$ python3 -q
>>> import numpy as np
>>> import numpy.linalg as la
>>> np.set_printoptions(suppress=True, linewidth=120)
>>> arr = np.load("block11.npy")
>>> print(arr)
[[  1  -3   9 -27]
 [  1  -2   4  -8]
 [  1  -1   1  -1]
 [  1   0   0   0]
 [  1   1   1   1]
 [  1   2   4   8]
 [  1   3   9  27]
 [  1   4  16  64]
 [  1   5  25 125]
 [  1   6  36 216]]
>>> print([round(float(x), 4) for x in la.svd(arr, compute_uv=False)[:3]])
[264.8603, 16.6422, 4.6804]
>>> print(round(float(la.norm(arr, 2) / la.norm(arr)), 4))
0.9979
>>> print(round(np.log10(la.cond(arr))))
2
>>> print(np.argsort(-la.norm(arr, axis=0).round(6), kind="stable")[:3])
[3 2 1]
>>> x0 = np.array([-2, -2, -2, -1])
>>> rhs = arr @ x0
>>> print(rhs)
[  13    2   -1   -2   -7  -22  -53 -106 -187 -302]
>>> rng = np.random.default_rng(90)
>>> rhs = rhs + 0.02 * rng.normal(size=10)
>>> print(rhs.round(4))
[  13.0363    1.9904   -1.0022   -1.9895   -7.0063  -21.9999  -52.9649 -105.976  -186.987  -301.9999]
>>> c, *_ = la.lstsq(arr, rhs)
>>> print(c.round())
[-2. -2. -2. -1.]
>>> print(c.round(4))
[-2.0053 -1.9953 -1.9965 -1.0007]
>>> print([round(float(la.norm(la.solve(arr.T @ arr + lam * np.eye(4), arr.T @ rhs))), 2) for lam in (0, 1, 10, 100)])
[3.6, 3.4, 2.82, 2.04]
>>> W1 = np.array([[3, 3, 2, 1], [3, 2, 0, 2], [2, 1, 1, 3], [1, 1, 3, 1]])
>>> c = np.array([4, 3, 3, 6])
>>> hid = np.maximum(arr @ W1 + c, 0)
>>> print((hid > 0).mean(axis=0))
[0.9 0.8 0.8 1. ]
>>> cent = np.array([[-2, -4, -3], [2, -3, 9], [-1, -6, 6], [8, 7, -8]])
>>> print(W1 @ cent)
[[  6 -26  22]
 [ 14  -4  -7]
 [ 21   4 -15]
 [  5 -18  16]]
>>> print((hid @ cent).round(6).argmax(axis=1))
[0 0 0 0 0 0 0 2 2 2]
>>> data = np.loadtxt("x.csv", delimiter=",")
>>> print(data)
[[13. 11.  2. -6. -4.  4. -1. -1. -7.  5.  0. -7. -1.]
 [11. 10.  1. -3. -5.  2.  1.  1. -5.  7.  3. -5. -2.]
 [ 2.  1.  1. -3.  1.  2. -2. -2. -2. -2. -3. -2.  1.]
 [-6. -3. -3.  9. -3. -6.  6.  6.  6.  6.  9.  6. -3.]
 [-4. -5.  1. -3.  5.  2. -4. -4.  0. -8. -7.  0.  3.]
 [ 4.  2.  2. -6.  2.  4. -4. -4. -4. -4. -6. -4.  2.]
 [-1.  1. -2.  6. -4. -4.  5.  5.  3.  7.  8.  3. -3.]
 [-1.  1. -2.  6. -4. -4.  5.  5.  3.  7.  8.  3. -3.]
 [-7. -5. -2.  6.  0. -4.  3.  3.  5.  1.  4.  5. -1.]
 [ 5.  7. -2.  6. -8. -4.  7.  7.  1. 13. 12.  1. -5.]
 [ 0.  3. -3.  9. -7. -6.  8.  8.  4. 12. 13.  4. -5.]
 [-7. -5. -2.  6.  0. -4.  3.  3.  5.  1.  4.  5. -1.]
 [-1. -2.  1. -3.  3.  2. -3. -3. -1. -5. -5. -1.  2.]]
>>> # columns 6 and 7 are equal
>>> print(np.argsort(-la.norm(data, axis=0).round(6), kind="stable")[:3])
[10  9  0]
>>> print([round(float(x), 4) for x in la.svd(data, compute_uv=False)[:3]])
[52.8102, 37.1898, 0.0]
>>> print(la.matrix_rank(data, rtol=0.1))
2
>>> print(la.cond(data) > 100)
True
>>> print(np.round(la.norm(data, 2) / la.norm(data), 4))
0.8176
